In [1]: import numpy as np

In [2]: np.set_printoptions(precision=2, suppress=True, linewidth=120)

In [3]: m1 = np.array([[-2, -2, 3],
   ...:     [5, -4, 2],
   ...:     [-4, 4, -4],
   ...:     [4, 2, -3],
   ...:     [2, 0, 3],
   ...:     [8, -10, 7]])

In [4]: hat = m1 @ np.linalg.solve(m1.T @ m1, m1.T)

In [5]: np.diag(hat)
Out[5]: array([0.32, 0.23, 0.23, 0.63, 0.86, 0.74])

In [6]: hat
Out[6]: 
array([[ 0.32, -0.12, -0.06, -0.43,  0.08,  0.07],
       [-0.12,  0.23, -0.1 ,  0.18, -0.08,  0.33],
       [-0.06, -0.1 ,  0.23, -0.01, -0.31, -0.26],
       [-0.43,  0.18, -0.01,  0.63,  0.08, -0.06],
       [ 0.08, -0.08, -0.31,  0.08,  0.86, -0.09],
       [ 0.07,  0.33, -0.26, -0.06, -0.09,  0.74]])

In [7]: np.round(np.linalg.eigvalsh(hat), 2) + 0
Out[7]: array([0., 0., 0., 1., 1., 1.])

In [8]: np.round((np.eye(6) - hat) @ m1, 2) + 0
Out[8]: 
array([[0., 0., 0.],
       [0., 0., 0.],
       [0., 0., 0.],
       [0., 0., 0.],
       [0., 0., 0.],
       [0., 0., 0.]])

In [9]: vec = np.array([-8, 4, -3])

In [10]: y = m1 @ vec

In [11]: np.linalg.solve(m1.T @ m1, m1.T @ y)
Out[11]: array([-8.,  4., -3.])

In [12]: y
Out[12]: array([  -1,  -62,   60,  -15,  -25, -125])

In [13]: rng = np.random.default_rng(93)

In [14]: y = y + 0.3 * rng.normal(size=6)

In [15]: y
Out[15]: array([  -0.67,  -62.24,   60.35,  -14.81,  -24.83, -125.22])

In [16]: c, *_ = np.linalg.lstsq(m1, y)

In [17]: c
Out[17]: array([-8.01,  4.06, -2.96])

In [18]: np.round(m1.T @ (y - m1 @ c), 2) + 0
Out[18]: array([0., 0., 0.])

In [19]: c.round()
Out[19]: array([-8.,  4., -3.])

In [20]: Z = 10 * np.array([[1.7, -0.4, 0.0, 0.6, 1.6, -0.6, -0.4],
    ...:     [-0.9, -0.3, -0.1, 1.9, -0.5, -0.3, 0.1],
    ...:     [0.8, -0.3, -0.5, -1.4, -1.9, -0.7, 0.0]])

In [21]: lab = rng.integers(0, 3, 14)

In [22]: feats = Z[lab] + rng.normal(size=(14, 7))

In [23]: feats.round(2) + 0
Out[23]: 
array([[ 17.71,  -4.97,  -0.54,   7.11,  17.37,  -4.82,  -3.65],
       [  7.2 ,  -3.81,  -4.89, -14.44, -17.56,  -8.79,   0.6 ],
       [ 16.71,  -4.18,  -0.54,   7.45,  15.34,  -4.44,  -3.86],
       [ -8.41,  -2.42,  -1.03,  19.28,  -5.08,  -3.86,   1.06],
       [ -9.04,  -2.46,  -2.06,  19.95,  -4.7 ,  -3.58,   0.52],
       [  6.64,  -2.84,  -4.72, -15.25, -19.03,  -6.07,   0.49],
       [  6.25,  -2.69,  -4.53, -14.11, -19.59,  -6.12,  -0.19],
       [ 16.46,  -4.19,  -1.35,   8.53,  15.57,  -6.62,  -3.43],
       [ 15.36,  -3.39,  -0.07,   5.51,  16.82,  -5.3 ,  -4.59],
       [  8.86,  -2.04,  -5.61, -13.57, -19.55,  -6.59,  -0.11],
       [  8.39,  -4.88,  -4.71, -12.86, -19.51,  -5.39,   1.69],
       [  7.46,  -1.78,  -4.51, -13.84, -19.1 ,  -7.2 ,   0.  ],
       [  9.19,  -3.65,  -5.91, -12.37, -20.64,  -7.52,  -0.94],
       [ 16.6 ,  -3.72,   0.45,   5.83,  16.54,  -4.73,  -3.47]])

In [24]: G = feats.T @ feats

In [25]: np.allclose(G, G.T)
Out[25]: True

In [26]: np.linalg.matrix_rank(G)
Out[26]: np.int64(7)

In [27]: np.linalg.svd(feats, compute_uv=False) ** 2
Out[27]: array([5758.03, 2640.53,  794.  ,   15.08,    9.89,    2.5 ,    1.72])

In [28]: (feats @ feats.T).shape
Out[28]: (14, 14)

In [29]: np.diag(G)
Out[29]: array([1951.92,  171.18,  183.65, 2346.72, 3992.11,  497.28,   78.9 ])
